>>> import numpy as np
>>> np.set_printoptions(precision=2, suppress=True, linewidth=160)
>>> def tidy(a):
...     return np.round(a, 2) + 0
... 
>>> feats = np.load("m.npy")
>>> tidy(feats)
array([[ 3.72,  6.57,  6.22,  2.08,  0.02],
       [ 6.43,  5.13,  4.62, -1.93, -2.7 ],
       [-4.13,  2.88,  3.11,  6.72,  4.45],
       [-2.48,  4.35,  4.46,  6.36,  3.82],
       [-6.35, -0.35,  0.08,  6.09,  4.74],
       [-3.17, -6.59, -6.27, -2.65, -0.45],
       [ 6.32,  0.29, -0.15, -6.12, -4.75],
       [-5.94,  0.47,  0.87,  6.4 ,  4.78],
       [ 6.14,  5.5 ,  5.  , -1.3 , -2.31],
       [ 6.34,  5.25,  4.75, -1.73, -2.58],
       [-5.83,  0.65,  1.03,  6.45,  4.78],
       [ 2.37, -4.44, -4.53, -6.32, -3.78],
       [ 0.7 , -5.48, -5.45, -5.57, -2.95],
       [-4.31, -6.49, -6.1 , -1.41,  0.47],
       [ 6.36,  0.38, -0.06, -6.07, -4.74],
       [-6.64, -1.09, -0.63,  5.72,  4.64],
       [-3.77, -6.57, -6.21, -2.03,  0.02],
       [-2.64, -6.55, -6.28, -3.15, -0.84],
       [ 6.69,  1.25,  0.78, -5.64, -4.61],
       [-6.77, -4.45, -3.92,  2.88,  3.26],
       [-0.18,  5.74,  5.66,  5.28,  2.67],
       [ 3.14, -3.82, -3.97, -6.55, -4.1 ],
       [ 2.59, -4.27, -4.38, -6.4 , -3.87],
       [ 6.54,  4.96,  4.44, -2.19, -2.86],
       [-6.21, -5.42, -4.92,  1.45,  2.4 ],
       [ 6.35,  0.34, -0.1 , -6.09, -4.74]])
>>> # null space of dimension 3
>>> D = np.linalg.norm(feats[:, None] - feats[None], axis=-1)
>>> tidy(np.linalg.norm(feats, axis=1))
array([10., 10., 10., 10., 10., 10., 10., 10., 10., 10., 10., 10., 10., 10., 10., 10., 10., 10., 10., 10., 10., 10., 10., 10., 10., 10.])
>>> np.flatnonzero(D[23] < D.mean() / 2)
array([ 1,  8,  9, 23])
>>> basis = feats[[5, 13]].astype(float)
>>> for _ in range(3):
...     idx = np.linalg.norm(feats[:, None] - basis, axis=-1).argmin(axis=1)
...     basis = np.array([feats[idx == j].mean(axis=0) for j in range(2)])
... 
>>> idx
array([0, 0, 1, 1, 1, 1, 0, 1, 0, 0, 1, 0, 0, 1, 0, 1, 1, 0, 0, 1, 1, 0, 0, 0, 1, 0])
>>> print(np.bincount(idx))
[14 12]
>>> print(np.abs(basis[1] - basis[0]).argmax())
0
>>> left, s, vt = np.linalg.svd(feats)
>>> evecs = vt[:(s > 1e-8).sum()]
>>> rng = np.random.default_rng(93662)
>>> x0 = feats[21] + 4 * feats[2] + rng.integers(2) * np.eye(5)[1]
>>> tidy(x0)
array([-13.4 ,   8.69,   8.48,  20.32,  13.71])
>>> np.linalg.matrix_rank(np.vstack([feats, x0]))
np.int64(3)
>>> tidy(evecs.T @ evecs)
array([[ 0.49,  0.22,  0.18, -0.3 , -0.28],
       [ 0.22,  0.43,  0.41,  0.17,  0.02],
       [ 0.18,  0.41,  0.39,  0.19,  0.04],
       [-0.3 ,  0.17,  0.19,  0.45,  0.31],
       [-0.28,  0.02,  0.04,  0.31,  0.23]])
>>> tidy(np.linalg.norm(x0 - evecs.T @ evecs @ x0))
np.float64(0.75)
